$ python3 -q
>>> import numpy as np
>>> from numpy import linalg as LA
>>> np.set_printoptions(precision=2, suppress=True, linewidth=160, sign=" ")
>>> J = np.load("sample5.npy")
>>> print(J.round(2) + 0)
[[  8.67  10.73   6.7   -0.21   1.68   3.54   6.62   9.86   8.28  -2.89  -0.89]
 [  9.61   4.73   4.38   3.61   5.77   4.4    9.14  10.22   1.38   3.28   5.28]
 [  7.78   0.61   0.13   4.97   5.06   4.38   9.92   9.46  -3.89   5.96   7.96]
 [ 10.44   8.01   6.83   2.67   4.68   4.62   8.79  10.38   5.    -0.21   1.79]
 [ -5.3    2.58 -10.97  -5.69 -13.46  -2.02   3.52   5.06  -3.13  -4.8   -2.8 ]
 [  4.83   9.77   1.45  -0.81  -3.61   3.55   5.67   8.02   5.95  -4.1   -2.1 ]
 [  3.3    0.61  -3.08   0.29  -0.74   0.76   7.81   8.39  -3.91   2.06   4.06]
 [ 16.     6.45  11.77   6.95  10.57   6.22  13.33  12.3    3.08   0.24   2.24]
 [ -2.71   2.26  -8.26  -4.39  -8.65  -1.38   3.99   6.24  -2.49  -1.32   0.68]
 [  8.02   6.07   3.82   1.8   -0.48   2.91  10.3    9.43   1.35  -5.27  -3.27]
 [  5.07   5.88   2.12  -2.32  -0.18   0.1    6.29   9.33   3.07  -1.43   0.57]
 [  1.26   2.48  -1.39  -5.85  -4.88  -4.47   6.61   8.75  -1.07  -5.27  -3.27]
 [ -2.85   9.25  -8.19  -3.27 -10.87   3.7    0.61   4.76   4.71  -1.16   0.84]
 [ -1.08   4.98  -5.3   -4.51  -9.08  -0.94   4.63   6.65   0.31  -5.03  -3.03]
 [  3.45   5.24  -1.67  -0.41  -1.98   2.43   5.75   7.97   1.33   0.7    2.7 ]
 [ 13.64   6.68  10.74   3.36   9.66   3.66  10.62  12.18   4.55   1.16   3.16]
 [ -0.18   1.28  -4.91  -4.16  -5.2   -2.54   5.71   7.71  -2.86  -1.36   0.64]
 [  0.73   7.1   -3.73  -2.68  -6.01   1.87   3.58   6.86   3.17  -1.33   0.67]
 [  8.33   6.82   5.42   0.19   1.01   1.7    9.23  10.06   3.26  -4.48  -2.48]
 [  8.78   6.44   2.6    4.82   4.22   6.94   7.93   9.14   2.62   4.25   6.25]
 [  8.82   8.16   2.6    5.3    3.44   8.33   7.36   8.73   4.21   3.88   5.88]
 [  6.06   8.56  -2.09   6.37  -0.13  10.68   5.79   6.83   3.49   5.19   7.19]
 [  6.02   3.31   1.7   -0.16   0.35   0.46   8.93   9.51  -0.65  -1.86   0.14]
 [  9.59   9.05   5.07   3.52   4.66   6.68   6.97   9.59   6.15   2.97   4.97]
 [  9.98   8.66   3.79   6.35   2.35   8.86   9.3    8.82   3.83   0.26   2.26]
 [  3.84   5.16  -3.11   2.3   -0.01   5.53   5.02   7.48   1.13   5.71   7.71]
 [  9.18   4.51   4.18   3.     5.     3.7    9.23  10.18   1.08   2.28   4.28]
 [  4.95   8.25  -1.51   3.48  -4.73   7.07   7.58   6.91   2.38  -3.14  -1.14]
 [  9.06   8.34   3.6    4.53   2.59   7.26   8.13   9.     4.27   1.13   3.13]
 [ 12.31   7.27   7.07   5.98   8.     7.35   9.57  10.58   4.07   3.94   5.94]
 [  4.01   1.82  -2.34   0.93   0.1    1.94   7.39   8.42  -2.45   2.93   4.93]
 [  4.94   4.35   1.32  -1.76   0.    -0.08   7.01   9.32   1.16  -0.89   1.11]]
>>> # rank 5
>>> C = J[[31, 25]].astype(float)
>>> for _ in range(3):
...     z = LA.norm(J[:, None] - C, axis=-1).argmin(axis=1)
...     C = np.array([J[z == j].mean(axis=0) for j in range(2)])
... 
>>> print(z)
[ 1  1  1  1  0  0  0  1  0  0  0  0  0  0  0  1  0  0  0  1  1  1  0  1  1  1  1  0  1  1  0  0]
>>> print(C)
[[ 2.52  4.83 -2.09 -1.72 -4.02  0.89  6.15  7.85  0.6  -2.1  -0.1 ]
 [ 9.58  6.89  4.28  4.24  4.5   6.15  8.51  9.65  3.28  2.48  4.48]]
>>> rng = np.random.default_rng(83426)
>>> Y = J + rng.integers(-2, 3, (32, 5)) @ rng.integers(-2, 3, (5, 11))
>>> print(Y)
[[  6.67  11.73   2.7   -2.21   5.68   5.54  -1.38  11.86   8.28  -3.89   1.11]
 [ 12.61  14.73  -0.62  12.61   6.77   6.4   13.14  17.22   1.38  12.28   8.28]
 [  4.78  -1.39  -0.87   1.97   6.06   6.38   3.92   8.46  -3.89   2.96   8.96]
 [ 12.44   0.01   6.83  -9.33  12.68  -3.38   2.79  10.38   1.    -4.21  -0.21]
 [ -5.3    8.58 -16.97  -1.69 -11.46   1.98  -0.48  10.06  -2.13   0.2    1.2 ]
 [  4.83  14.77  -0.55   2.19  -0.61   3.55   5.67  11.02   4.95  -3.1   -2.1 ]
 [ 15.3   -5.39  -5.08  -8.71   6.26  -9.24   3.81   8.39   4.09   3.06   0.06]
 [ 22.     2.45   8.77   0.95  14.57   2.22   8.33  13.3    7.08   2.24   2.24]
 [ -7.71  -1.74  -9.26  -9.39  -7.65   0.62  -2.01   6.24  -7.49  -3.32   3.68]
 [  1.02   5.07   1.82  -2.2    3.52   4.91   3.3   11.43  -6.65  -8.27  -0.27]
 [  0.07   9.88  -0.88  -0.32   1.82   4.1    2.29  12.33  -0.93  -1.43   3.57]
 [ -1.74  10.48  -6.39   0.15  -2.88  -0.47   6.61  15.75  -7.07   0.73   1.73]
 [ -3.85  17.25 -14.19   2.73  -8.87   7.7   -0.39  11.76   1.71   5.84   5.84]
 [  1.92   5.98 -10.3   -5.51  -6.08  -0.94   0.63  10.65   1.31  -0.03  -0.03]
 [  7.45   5.24  -2.67  -2.41   2.02  -1.57   4.75   8.97   3.33   0.7    0.7 ]
 [ 17.64   2.68  11.74  -1.64  12.66  -2.34  11.62  12.18   3.55   1.16   1.16]
 [ -1.18  -3.72   1.09  -6.16  -9.2   -4.54  10.71   2.71  -3.86  -5.36  -2.36]
 [  2.73  11.1   -9.73  -4.68   3.99  -2.13  -0.42  14.86  -2.83   2.67   2.67]
 [  8.33   8.82   5.42   4.19  -2.99   5.7    9.23   8.06   9.26  -4.48  -2.48]
 [ 15.78   3.44  -0.4   -1.18  10.22   0.94   3.93  11.14   5.62   6.25   5.25]
 [  8.82  10.16   0.6    6.3    4.44  10.33   3.36   8.73   8.21   2.88   5.88]
 [  1.06   4.56  -3.09   1.37   0.87  12.68  -0.21   6.83  -1.51   3.19  10.19]
 [  8.02  -1.69  -1.3   -9.16   7.35  -3.54  -0.07  10.51  -0.65  -3.86   0.14]
 [ 10.59   9.05   7.07   4.52   3.66   4.68  11.97   9.59   4.15   3.97   3.97]
 [  9.98  12.66   1.79   9.35   3.35  10.86   7.3    9.82   6.83   0.26   2.26]
 [  2.84  -2.84  -2.11  -7.7    3.99   1.53  -0.98   5.48  -1.87   0.71   6.71]
 [  5.18  11.51   1.18   7.     9.     5.7    8.23  15.18  -4.92   3.28   6.28]
 [  9.95  11.25  -7.51   4.48  -1.73   7.07   4.58  11.91   5.38   3.86   1.86]
 [  3.06   4.34  11.6    6.53  -7.41  11.26  14.13   1.     4.27  -4.87   1.13]
 [ 19.31   1.27   7.07  -1.02  11.     1.35   6.57   8.58  10.07   2.94   2.94]
 [  1.01  -6.18  -3.34 -10.07   5.1   -0.06  -2.61   7.42  -6.45  -2.07   5.93]
 [  8.94   0.35   3.32  -6.76   3.    -6.08   7.01   7.32   3.16  -3.89  -2.89]]
>>> print(np.abs(Y - J).sum(axis=1))
[ 28.  53.  23.  54.  41.  18.  63.  39.  34.  43.  34.  52.  50.  30.  21.  27.  38.  52.  22.  43.  17.  34.  42.  16.  18.  45.  39.  39.  56.  44.  51.
  35.]
>>> print(LA.matrix_rank(Y - J, tol=1e-8))
5
>>> print(np.round(LA.svd(Y - J, compute_uv=False), 2) + 0)
[ 52.94  44.01  34.23  18.67  10.17   0.     0.     0.     0.     0.     0.  ]
>>> C = np.array([[0, -3, -1, 2, -2, 3, -1, 0, 2]])
>>> X = rng.normal(size=(38, 1)) @ C + np.array([9, 3, 8, 3, 1, 6, 9, 9, 7])
>>> print(X)
[[ 9.    1.73  7.58  3.85  0.15  7.27  8.58  9.    7.85]
 [ 9.    5.06  8.69  1.62  2.38  3.94  9.69  9.    5.62]
 [ 9.    3.63  8.21  2.58  1.42  5.37  9.21  9.    6.58]
 [ 9.    7.15  9.38  0.24  3.76  1.85 10.38  9.    4.24]
 [ 9.    0.8   7.27  4.47 -0.47  8.2   8.27  9.    8.47]
 [ 9.   -0.71  6.76  5.47 -1.47  9.71  7.76  9.    9.47]
 [ 9.    0.88  7.29  4.41 -0.41  8.12  8.29  9.    8.41]
 [ 9.    3.34  8.11  2.77  1.23  5.66  9.11  9.    6.77]
 [ 9.    2.1   7.7   3.6   0.4   6.9   8.7   9.    7.6 ]
 [ 9.    1.03  7.34  4.31 -0.31  7.97  8.34  9.    8.31]
 [ 9.    1.94  7.65  3.7   0.3   7.06  8.65  9.    7.7 ]
 [ 9.    1.93  7.64  3.71  0.29  7.07  8.64  9.    7.71]
 [ 9.    2.05  7.68  3.63  0.37  6.95  8.68  9.    7.63]
 [ 9.    5.79  8.93  1.14  2.86  3.21  9.93  9.    5.14]
 [ 9.    1.75  7.58  3.84  0.16  7.25  8.58  9.    7.84]
 [ 9.    2.69  7.9   3.2   0.8   6.31  8.9   9.    7.2 ]
 [ 9.    3.88  8.29  2.41  1.59  5.12  9.29  9.    6.41]
 [ 9.    2.62  7.87  3.25  0.75  6.38  8.87  9.    7.25]
 [ 9.   -1.01  6.66  5.67 -1.67 10.01  7.66  9.    9.67]
 [ 9.    4.3   8.43  2.14  1.86  4.7   9.43  9.    6.14]
 [ 9.    1.47  7.49  4.02 -0.02  7.53  8.49  9.    8.02]
 [ 9.    7.25  9.42  0.16  3.84  1.75 10.42  9.    4.16]
 [ 9.    2.35  7.78  3.43  0.57  6.65  8.78  9.    7.43]
 [ 9.    4.68  8.56  1.88  2.12  4.32  9.56  9.    5.88]
 [ 9.   -0.89  6.7   5.59 -1.59  9.89  7.7   9.    9.59]
 [ 9.    2.29  7.76  3.47  0.53  6.71  8.76  9.    7.47]
 [ 9.    3.51  8.17  2.66  1.34  5.49  9.17  9.    6.66]
 [ 9.    2.33  7.78  3.45  0.55  6.67  8.78  9.    7.45]
 [ 9.    1.16  7.39  4.22 -0.22  7.84  8.39  9.    8.22]
 [ 9.    2.53  7.84  3.31  0.69  6.47  8.84  9.    7.31]
 [ 9.    3.02  8.01  2.99  1.01  5.98  9.01  9.    6.99]
 [ 9.    2.66  7.89  3.22  0.78  6.34  8.89  9.    7.22]
 [ 9.   -0.86  6.71  5.57 -1.57  9.86  7.71  9.    9.57]
 [ 9.    2.83  7.94  3.12  0.88  6.17  8.94  9.    7.12]
 [ 9.    6.55  9.18  0.63  3.37  2.45 10.18  9.    4.63]
 [ 9.    3.4   8.13  2.73  1.27  5.6   9.13  9.    6.73]
 [ 9.   -0.82  6.73  5.55 -1.55  9.82  7.73  9.    9.55]
 [ 9.    7.37  9.46  0.09  3.91  1.63 10.46  9.    4.09]]
>>> # null space of dimension 7
>>> Uu, sigma, vt = LA.svd(X)
>>> vecs = vt[:(sigma > 1e-8).sum()]
>>> x0 = X[2] + -1 * X[31] + rng.integers(2) * np.eye(9)[4]
>>> print(x0)
[ 0.    0.97  0.32 -0.65  1.65 -0.97  0.32  0.   -0.65]
>>> print(np.diag(vecs.T @ vecs))
[ 0.2   0.32  0.2   0.14  0.13  0.34  0.24  0.2   0.22]
>>> print(np.allclose(vecs.T @ vecs @ x0, x0))
False
